% ipython --no-banner

In [1]: import numpy as np

In [2]: np.set_printoptions(suppress=True, linewidth=140)

In [3]: tidy = lambda a: np.round(a, 2) + 0

In [4]: W0 = np.load("x.npy")

In [5]: W0
Out[5]: 
array([[  2, -10,  -4,  -2,   0, -10,   2,  10,   6,  11,  -3,  10,  -2],
       [-10,   2,  -6,   0,  13,  -4,   4,   1,  11,  -1,  -4,   6, -10],
       [ -4,  -6, -18,  -6,   5,   4,   7, -14,   5,   5, -12,   5, -13],
       [ -2,   0,  -6, -18,   0,  14, -16,  10,   2,  -6, -10,  -6,   0],
       [  0,  13,   5,   0, -18,   6,  -1,   8,   3,   5,  -3,  -8,   7],
       [-10,  -4,   4,  14,   6,   2,  -9,  -6,   9,  -5,   4,  -5,  -1],
       [  2,   4,   7, -16,  -1,  -9,  -6,   9,  17,   3,  -4, -14,  -2],
       [ 10,   1, -14,  10,   8,  -6,   9, -16, -11,   5,   8,   1,  18],
       [  6,  11,   5,   2,   3,   9,  17, -11,  -4,  -1,  10, -15,  -9],
       [ 11,  -1,   5,  -6,   5,  -5,   3,   5,  -1,  14,  -6,  -1,   3],
       [ -3,  -4, -12, -10,  -3,   4,  -4,   8,  10,  -6,  -8,   0,   1],
       [ 10,   6,   5,  -6,  -8,  -5, -14,   1, -15,  -1,   0, -14,  -7],
       [ -2, -10, -13,   0,   7,  -1,  -2,  18,  -9,   3,   1,  -7,  -4]])

In [6]: # symmetric, so the eigenvalues are real

In [7]: x0 = np.array([0, 2, 1, 2, 1, 1, 1, 1, 2, 3, 2, 2, 1])

In [8]: target = W0 @ x0

In [9]: target
Out[9]: array([ 31,  25, -42, -80,  32,  17, -19,  32,  19,  28, -48, -89, -36])

In [10]: tidy(np.linalg.solve(W0.T, W0[4]))
Out[10]: array([0., 0., 0., 0., 1., 0., 0., 0., 0., 0., 0., 0., 0.])

In [11]: tidy(np.linalg.solve(W0, target + W0[:, 5]))
Out[11]: array([0., 2., 1., 2., 1., 2., 1., 1., 2., 3., 2., 2., 1.])

In [12]: u = np.array([2, 3, 3, 3, 0, 2, 0, 2, 3, 0, 3, 2, 1])

In [13]: other = W0 + np.outer(u, np.eye(13)[4])

In [14]: np.linalg.matrix_rank(other - W0)
Out[14]: np.int64(1)

In [15]: tidy(np.linalg.det(other) / np.linalg.det(W0)), tidy(1 + np.linalg.solve(W0, u)[4])
Out[15]: (np.float64(1.1), np.float64(1.1))

In [16]: tidy(np.linalg.eigvalsh(W0).min())
Out[16]: np.float64(-54.66)

In [17]: mat = np.loadtxt("data.csv", delimiter=",")

In [18]: mat
Out[18]: 
array([[232., 142.,  70., 111., 118., 243., 117.,  83., 252., 231.,  21., 141., 141.,  96.],
       [142., 397., 270., 250., 244., 378., 253., 114., 369., 375., 178., 336., 248., 120.],
       [ 70., 270., 268., 209., 185., 278., 174., 125., 245., 245., 130., 193., 153.,  86.],
       [111., 250., 209., 278., 148., 303., 128., 147., 282., 273., 111., 233., 177., 116.],
       [118., 244., 185., 148., 228., 249., 180.,  98., 263., 211., 107., 198., 163.,  42.],
       [243., 378., 278., 303., 249., 476., 241., 181., 423., 421., 148., 328., 282., 174.],
       [117., 253., 174., 128., 180., 241., 215.,  85., 243., 242., 115., 185., 122.,  81.],
       [ 83., 114., 125., 147.,  98., 181.,  85., 124., 160., 120.,  48.,  90.,  74.,  67.],
       [252., 369., 245., 282., 263., 423., 243., 160., 472., 393., 158., 341., 248., 132.],
       [231., 375., 245., 273., 211., 421., 242., 120., 393., 454., 137., 327., 267., 173.],
       [ 21., 178., 130., 111., 107., 148., 115.,  48., 158., 137., 129., 141.,  58.,  43.],
       [141., 336., 193., 233., 198., 328., 185.,  90., 341., 327., 141., 324., 244., 100.],
       [141., 248., 153., 177., 163., 282., 122.,  74., 248., 267.,  58., 244., 252.,  81.],
       [ 96., 120.,  86., 116.,  42., 174.,  81.,  67., 132., 173.,  43., 100.,  81.,  98.]])

In [19]: # symmetric, so the eigenvalues are real

In [20]: rng = np.random.default_rng(15083)

In [21]: other = mat + rng.integers(-2, 3, (14, 9)) @ rng.integers(-2, 3, (9, 14))

In [22]: other
Out[22]: 
array([[229., 137.,  75., 108., 126., 241., 113.,  71., 253., 231.,  24., 139., 138.,  93.],
       [154., 392., 278., 251., 246., 372., 258., 108., 367., 378., 180., 336., 247., 123.],
       [ 62., 272., 262., 215., 196., 284., 177., 132., 245., 238., 127., 189., 166.,  79.],
       [111., 255., 214., 269., 149., 296., 120., 142., 273., 270., 106., 239., 170., 120.],
       [129., 242., 186., 153., 219., 249., 182.,  99., 277., 221., 117., 194., 154.,  47.],
       [249., 360., 291., 309., 259., 475., 251., 176., 413., 421., 144., 330., 297., 173.],
       [123., 259., 167., 131., 177., 242., 221.,  90., 238., 245., 109., 193., 125.,  81.],
       [ 87., 118., 127., 146., 102., 180.,  86., 128., 151., 123.,  45.,  93.,  80.,  68.],
       [249., 379., 239., 279., 266., 422., 243., 165., 461., 388., 150., 345., 254., 131.],
       [222., 382., 235., 278., 212., 427., 240., 129., 405., 444., 136., 324., 265., 168.],
       [ 24., 171., 136., 111., 106., 148., 121.,  47., 153., 134., 124., 148.,  59.,  40.],
       [136., 343., 187., 229., 189., 329., 186., 100., 335., 322., 137., 324., 247., 101.],
       [139., 257., 149., 170., 164., 282., 114.,  71., 244., 281.,  65., 240., 252.,  83.],
       [ 97., 121.,  90., 113.,  56., 170.,  81.,  63., 113., 176.,  38., 101.,  96.,  99.]])

In [23]: np.linalg.matrix_rank(other - mat, tol=1e-8)
Out[23]: np.int64(9)
